% python3 -q
>>> import numpy as np
>>> from numpy import linalg as LA
>>> np.set_printoptions(precision=2, suppress=True, linewidth=120)
>>> arr = np.loadtxt("layer8.csv", delimiter=",")
>>> arr
array([[ 0.08,  1.51, -1.32, -0.32, -0.37],
       [-0.11, -1.52,  1.29,  0.27,  0.38],
       [-0.28, -4.49,  3.89,  0.93,  1.19],
       [ 0.21,  2.98, -2.61, -0.6 , -0.81],
       [-0.1 , -1.49,  1.33,  0.32,  0.4 ],
       [-0.33, -4.51,  3.87,  0.86,  1.17],
       [ 0.09,  1.49, -1.29, -0.3 , -0.4 ],
       [-0.11, -1.5 ,  1.32,  0.31,  0.4 ],
       [ 0.08,  1.48, -1.33, -0.32, -0.39],
       [ 0.32,  4.5 , -3.88, -0.88, -1.2 ],
       [ 0.09,  1.46, -1.28, -0.27, -0.41],
       [ 0.21,  3.  , -2.59, -0.59, -0.81],
       [ 0.21,  3.01, -2.61, -0.63, -0.81],
       [-0.32, -4.52,  3.91,  0.89,  1.2 ],
       [-0.08, -1.53,  1.28,  0.32,  0.39],
       [-0.18, -2.99,  2.57,  0.62,  0.8 ],
       [-0.02, -0.01,  0.03, -0.03, -0.01],
       [ 0.31,  4.5 , -3.91, -0.92, -1.17],
       [-0.29, -4.52,  3.89,  0.9 ,  1.17],
       [ 0.09,  1.51, -1.28, -0.31, -0.39],
       [-0.27, -4.48,  3.88,  0.9 ,  1.16],
       [ 0.2 ,  2.97, -2.59, -0.63, -0.8 ],
       [ 0.19,  2.99, -2.58, -0.58, -0.83],
       [-0.04,  0.03,  0.  , -0.01, -0.03],
       [ 0.19,  3.  , -2.61, -0.61, -0.76]])
>>> Ac = arr - arr.mean(axis=0)
>>> vecs = LA.svd(Ac)[2][:1]
>>> B = Ac - Ac @ vecs.T @ vecs
>>> np.round(np.diag(vecs.T @ vecs), 2) + 0
array([0.  , 0.54, 0.4 , 0.02, 0.04])
>>> print(B.std(axis=0))
[0.02 0.01 0.01 0.02 0.02]
>>> print(round(LA.norm(B) / LA.norm(Ac), 2))
0.01
>>> LA.norm(B, axis=1).round(6).argmax()
np.int64(5)
>>> (Ac @ vecs.T).std(axis=0)
array([4.09])
>>> C2 = np.cov(arr, rowvar=False)
>>> np.polyfit(arr[:, 0], arr[:, 2], 1)
array([-12.91,  -0.03])
>>> C2.shape
(5, 5)
>>> print(np.median(arr, axis=0))
[ 0.08  1.46 -1.28 -0.27 -0.37]
>>> C2
array([[ 0.04,  0.62, -0.54, -0.12, -0.16],
       [ 0.62,  9.35, -8.09, -1.88, -2.47],
       [-0.54, -8.09,  7.  ,  1.62,  2.13],
       [-0.12, -1.88,  1.62,  0.38,  0.49],
       [-0.16, -2.47,  2.13,  0.49,  0.65]])
>>> np.corrcoef(arr.T)
array([[ 1.  ,  1.  , -1.  , -0.99, -1.  ],
       [ 1.  ,  1.  , -1.  , -1.  , -1.  ],
       [-1.  , -1.  ,  1.  ,  1.  ,  1.  ],
       [-0.99, -1.  ,  1.  ,  1.  ,  1.  ],
       [-1.  , -1.  ,  1.  ,  1.  ,  1.  ]])
>>> np.argsort(-arr.std(axis=0).round(6), kind="stable")
array([1, 2, 4, 3, 0])
>>> np.argwhere(np.triu(np.abs(np.corrcoef(arr.T)) > 0.8, 1))
array([[0, 1],
       [0, 2],
       [0, 3],
       [0, 4],
       [1, 2],
       [1, 3],
       [1, 4],
       [2, 3],
       [2, 4],
       [3, 4]])
